% ipython --no-banner

In [1]: import numpy as np

In [2]: np.set_printoptions(suppress=True, linewidth=160)

In [3]: E = np.tanh(np.array([[-0.9, -1.4, 0.0],
   ...:     [0.7, 0.1, -0.3],
   ...:     [0.3, 0.7, -0.1],
   ...:     [-1.1, 0.0, -0.9],
   ...:     [2.1, 0.8, 0.6],
   ...:     [0.4, -0.7, 0.3],
   ...:     [-0.2, 1.1, -0.3],
   ...:     [-1.0, -0.2, 2.4],
   ...:     [-0.3, -0.4, -1.1],
   ...:     [2.5, -0.5, 0.9],
   ...:     [0.3, 1.0, -0.7],
   ...:     [0.2, -1.9, 0.0],
   ...:     [0.2, -0.7, -0.9],
   ...:     [-1.5, -0.5, -0.7]]) @ np.array([[-0.6, 0.2, -1.2, 1.4],
   ...:     [-0.9, 0.1, -1.2, 1.2],
   ...:     [-1.2, 1.0, 2.0, -0.2]]))

In [4]: E.round(3)
Out[4]: 
array([[ 0.947, -0.31 ,  0.992, -0.994],
       [-0.149, -0.149, -0.915,  0.821],
       [-0.598,  0.03 , -0.885,  0.856],
       [ 0.94 , -0.808, -0.446, -0.876],
       [-0.991,  0.8  , -0.979,  0.999],
       [ 0.03 ,  0.3  ,  0.744, -0.327],
       [-0.47 , -0.226, -0.933,  0.8  ],
       [-0.97 ,  0.975,  1.   , -0.972],
       [ 0.953, -0.834, -0.876, -0.592],
       [-0.972,  0.874, -0.537,  0.991],
       [-0.235, -0.493, -0.995,  0.943],
       [ 0.92 , -0.149,  0.967, -0.964],
       [ 0.92 , -0.731, -0.834, -0.363],
       [ 0.975, -0.782,  0.762, -0.988]])

In [5]: Xc = E - E.mean(axis=0)

In [6]: vecs = np.linalg.svd(Xc)[2][:2]

In [7]: A2 = Xc - Xc @ vecs.T @ vecs

In [8]: np.round(np.linalg.norm(A2) / np.linalg.norm(Xc), 3)
Out[8]: np.float64(0.202)

In [9]: X = np.load("run7.npy")

In [10]: X
Out[10]: 
array([[ 3.3, -4. ],
       [ 3. , -3.7]])

In [11]: np.linalg.matrix_rank(X, rtol=0.1)
Out[11]: np.int64(1)

In [12]: [round(float(x), 3) for x in np.linalg.svd(X, compute_uv=False)[:3]]
Out[12]: [7.041, 0.03]

In [13]: np.linalg.cond(X) > 100
Out[13]: np.True_

In [14]: round(np.log10(np.linalg.cond(X)))
Out[14]: 2

In [15]: np.argsort(-np.linalg.norm(X, axis=0).round(6), kind="stable")[:3]
Out[15]: array([1, 0])

In [16]: round(np.linalg.norm(X, 2) / np.linalg.norm(X), 3)
Out[16]: np.float64(1.0)

In [17]: x = np.array([0, -1])

In [18]: (X * x).sum(axis=1)
Out[18]: array([4. , 3.7])

In [19]: X @ np.eye(2)[1]
Out[19]: array([-4. , -3.7])

In [20]: np.round(X @ np.ones(2), 3)
Out[20]: array([-0.7, -0.7])

In [21]: np.linalg.norm(X @ x) <= np.linalg.norm(X, 2) * np.linalg.norm(x) + 1e-9
Out[21]: np.True_

In [22]: X @ (2 * x)
Out[22]: array([8. , 7.4])

In [23]: (X @ x).argmax()
Out[23]: np.int64(0)

In [24]: np.einsum("ij,j->i", X, x)
Out[24]: array([4. , 3.7])

In [25]: cov = X.T @ X

In [26]: np.allclose(cov, cov.T)
Out[26]: True

In [27]: np.round(np.linalg.svd(X, compute_uv=False) ** 2, 3)
Out[27]: array([49.579,  0.001])

In [28]: (X @ X.T).shape
Out[28]: (2, 2)

In [29]: np.linalg.matrix_rank(cov)
Out[29]: np.int64(2)

In [30]: cov
Out[30]: 
array([[ 19.89, -24.3 ],
       [-24.3 ,  29.69]])

In [31]: Uu, sigma, Vh = np.linalg.svd(X)

In [32]: sigma.round(3)
Out[32]: array([7.041, 0.03 ])

In [33]: A2 = Uu[:, :1] @ np.diag(sigma[:1]) @ Vh[:1]

In [34]: np.linalg.matrix_rank(X, rtol=0.05)
Out[34]: np.int64(1)

In [35]: round(np.linalg.norm(X - A2, 2), 3), np.round(sigma[1], 3)
Out[35]: (np.float64(0.03), np.float64(0.03))

In [36]: A2.round(3)
Out[36]: 
array([[ 3.284, -4.013],
       [ 3.017, -3.686]])

In [37]: Xc = (E - E.mean(axis=0)) / E.std(axis=0)

In [38]: np.argwhere(np.abs(Xc) > 2)
Out[38]: array([], shape=(0, 2), dtype=int64)

In [39]: beta = np.linalg.lstsq(np.delete(Xc, 2, axis=1), Xc[:, 2])[0]

In [40]: np.abs(beta).argmax()
Out[40]: np.int64(2)

In [41]: arr = np.array([[1, 0, 0, 11],
    ...:     [5, 16, 0, 29],
    ...:     [4, 18, 16, 0],
    ...:     [9, 26, 0, 55],
    ...:     [0, 0, 19, 0],
    ...:     [0, 0, 19, 0],
    ...:     [2, 0, 0, 21],
    ...:     [1, 6, 37, 0],
    ...:     [6, 14, 0, 43],
    ...:     [0, 0, 57, 0],
    ...:     [6, 18, 0, 35],
    ...:     [1, 1, 23, 0],
    ...:     [2, 1, 0, 32],
    ...:     [0, 0, 9, 0],
    ...:     [0, 0, 0, 3],
    ...:     [0, 0, 0, 5]])

In [42]: # row 5 repeats row 4

In [43]: x = np.array([8, 4, 5, 1])

In [44]: target = arr @ x

In [45]: target
Out[45]: array([ 19, 133, 184, 231,  95,  95,  37, 217, 147, 285, 155, 127,  52,  45,   3,   5])

In [46]: rng = np.random.default_rng(930574)

In [47]: target = target + 0.1 * rng.normal(size=16)

In [48]: target.round(3)
Out[48]: array([ 18.897, 133.101, 184.071, 230.988,  95.117,  94.776,  37.153, 217.077, 147.035, 285.   , 155.063, 127.115,  51.95 ,  44.776,   2.974,   4.89 ])

In [49]: beta, *_ = np.linalg.lstsq(arr, target)

In [50]: [round(float(np.linalg.norm(np.linalg.solve(arr.T @ arr + lam * np.eye(4), arr.T @ target))), 2) for lam in (0, 1, 10, 100)]
Out[50]: [10.38, 8.7, 7.62, 7.21]

In [51]: beta.round()
Out[51]: array([8., 4., 5., 1.])

In [52]: np.round(np.linalg.norm(target - arr @ beta), 3)
Out[52]: np.float64(0.407)

In [53]: np.round(arr.T @ (target - arr @ beta), 3) + 0
Out[53]: array([0., 0., 0., 0.])

In [54]: hat = arr @ np.linalg.solve(arr.T @ arr, arr.T)

In [55]: np.round(np.linalg.eigvalsh(hat), 3) + 0
Out[55]: array([0., 0., 0., 0., 0., 0., 0., 0., 0., 0., 0., 0., 1., 1., 1., 1.])

In [56]: np.allclose(hat @ hat, hat)
Out[56]: True

In [57]: cov = np.cov(arr, rowvar=False)

In [58]: np.round(np.linalg.eigvalsh(cov)[::-1], 3)
Out[58]: array([523.244, 150.638,  34.499,   0.098])

In [59]: np.argsort(-arr.std(axis=0).round(6), kind="stable")
Out[59]: array([3, 2, 1, 0])

In [60]: np.argwhere(np.triu(np.abs(np.corrcoef(arr.T)) > 0.8, 1))
Out[60]: 
array([[0, 1],
       [0, 3]])

In [61]: round(np.corrcoef(arr[:, 2], arr[:, 3])[0, 1], 3)
Out[61]: np.float64(-0.568)

In [62]: np.round(np.polyfit(arr[:, 2], arr[:, 3], 1), 3)
Out[62]: array([-0.63 , 21.708])

In [63]: np.round(arr.std(axis=0), 3)
Out[63]: array([ 2.732,  8.62 , 16.165, 17.92 ])

In [64]: cov.round(3)
Out[64]: 
array([[   7.962,   23.717,  -19.483,   45.592],
       [  23.717,   79.267,  -39.467,  113.033],
       [ -19.483,  -39.467,  278.733, -175.5  ],
       [  45.592,  113.033, -175.5  ,  342.517]])

In [65]: data = np.array([[0, 1, 4], [-5, -4, -1], [0, 1, 4], [0, 1, 4], [0, 1, 4]])

In [66]: # rows 0 and 2 are equal

In [67]: A2 = data / np.sqrt((data ** 2).mean(axis=1, keepdims=True))

In [68]: np.round(np.linalg.norm(A2, axis=1), 3)
Out[68]: array([1.732, 1.732, 1.732, 1.732, 1.732])

In [69]: np.round(np.abs(np.linalg.svd(arr)[2][-1]), 3)
Out[69]: array([0.977, 0.202, 0.002, 0.065])

In [70]: np.argsort(-np.linalg.norm(arr, axis=0).round(6), kind="stable")[:3]
Out[70]: array([3, 2, 1])

In [71]: round(np.log10(np.linalg.cond(arr)))
Out[71]: 2

In [72]: F = np.load("sample8.npy")

In [73]: F
Out[73]: 
array([[ 0.3,  1. ,  0.3, -1. ],
       [ 5.1,  3.3, -0.3,  1.5],
       [ 1.3,  1.1, -0.2, -3.2],
       [ 0.4,  2.9, -1.2,  2. ],
       [ 0.7, -2.1,  0.7,  0.4],
       [ 0.4,  0.3, -1.4,  2.4],
       [ 0. ,  1.1,  0.1, -1.3],
       [ 0. ,  0.4,  0.5,  0.6],
       [-0.3, -1.4, -0.4, -1.1],
       [-0.1,  1.7, -0.2,  0.2]])

In [74]: D = np.linalg.norm(F[:, None] - F[None], axis=-1)

In [75]: np.flatnonzero(D[3] < D.mean() / 2)
Out[75]: array([3])

In [76]: D.shape
Out[76]: (10, 10)

In [77]: np.round(np.linalg.norm(F - F.mean(axis=0), axis=1), 3)
Out[77]: array([1.274, 5.184, 3.302, 3.035, 3.089, 2.714, 1.612, 1.265, 2.738, 1.247])

In [78]: np.unravel_index(D.round(6).argmax(), D.shape)
Out[78]: (np.int64(1), np.int64(8))

In [79]: D[3].round(6).argsort(kind="stable")[:4]
Out[79]: array([3, 9, 5, 7])

In [80]: D[3].round(3)
Out[80]: array([3.856, 4.828, 5.665, 0.   , 5.591, 2.638, 3.997, 3.356, 5.406, 2.435])

In [81]: Xc = F - F.mean(axis=0)

In [82]: vecs = np.linalg.svd(Xc)[2][:3]

In [83]: A2 = Xc - Xc @ vecs.T @ vecs

In [84]: np.round(A2.std(axis=0), 3)
Out[84]: array([0.069, 0.096, 0.478, 0.086])

In [85]: np.round(np.cov(Xc @ vecs.T, rowvar=False), 3) + 0
Out[85]: 
array([[4.632, 0.   , 0.   ],
       [0.   , 2.484, 0.   ],
       [0.   , 0.   , 1.359]])

In [86]: np.round(np.diag(vecs.T @ vecs), 3)
Out[86]: array([0.981, 0.963, 0.086, 0.97 ])

In [87]: np.round((Xc @ vecs.T).std(axis=0), 3)
Out[87]: array([2.042, 1.495, 1.106])

In [88]: np.linalg.norm(A2, axis=1).round(6).argmax()
Out[88]: np.int64(7)
